$ python3 -q
>>> import numpy as np
>>> np.set_printoptions(suppress=True, linewidth=120)
>>> q, _ = np.linalg.qr(np.array([[-0.8, 0.2, -0.6, 0.3, 0.9],
...     [0.7, -0.3, -2.0, -0.4, 0.7],
...     [-0.7, 1.3, -1.0, 0.0, -0.1],
...     [0.0, -1.6, -0.9, -0.2, 0.5],
...     [-1.0, 0.3, -2.1, 0.6, -1.4]]))
>>> E = q[:, :4]
>>> E.round(2)
array([[-0.49,  0.15, -0.02, -0.11],
       [ 0.43, -0.07,  0.85, -0.01],
       [-0.43, -0.47,  0.26, -0.68],
       [ 0.  ,  0.85,  0.13, -0.46],
       [-0.62,  0.16,  0.43,  0.56]])
>>> proj = E @ np.linalg.solve(E.T @ E, E.T)
>>> np.round(proj @ E[:, 3], 2)
array([-0.11, -0.01, -0.68, -0.46,  0.56])
>>> np.allclose(proj @ proj, proj)
True
>>> np.trace(proj)
np.float64(4.0)
>>> proj.round(2)
array([[ 0.28, -0.24,  0.21,  0.18,  0.26],
       [-0.24,  0.92,  0.07,  0.06,  0.09],
       [ 0.21,  0.07,  0.94, -0.05, -0.08],
       [ 0.18,  0.06, -0.05,  0.96, -0.06],
       [ 0.26,  0.09, -0.08, -0.06,  0.91]])
>>> np.round(np.linalg.eigvalsh(proj), 2) + 0
array([0., 1., 1., 1., 1.])
>>> np.linalg.matrix_rank(np.eye(5) - proj)
np.int64(1)
>>> np.round((np.eye(5) - proj) @ E, 2) + 0
array([[0., 0., 0., 0.],
       [0., 0., 0., 0.],
       [0., 0., 0., 0.],
       [0., 0., 0., 0.],
       [0., 0., 0., 0.]])
>>> vec = np.array([-1, 2, -3, -1])
>>> a = np.maximum(E @ vec, 0)
>>> np.flatnonzero(a > 1e-9)
array([0, 3])
>>> np.round(np.tanh(E @ vec), 2)
array([ 0.75, -1.  , -0.54,  0.94, -0.72])
>>> a.round(2)
array([0.97, 0.  , 0.  , 1.77, 0.  ])
>>> np.round(E.T @ a, 2)
array([-0.48,  1.66,  0.21, -0.92])
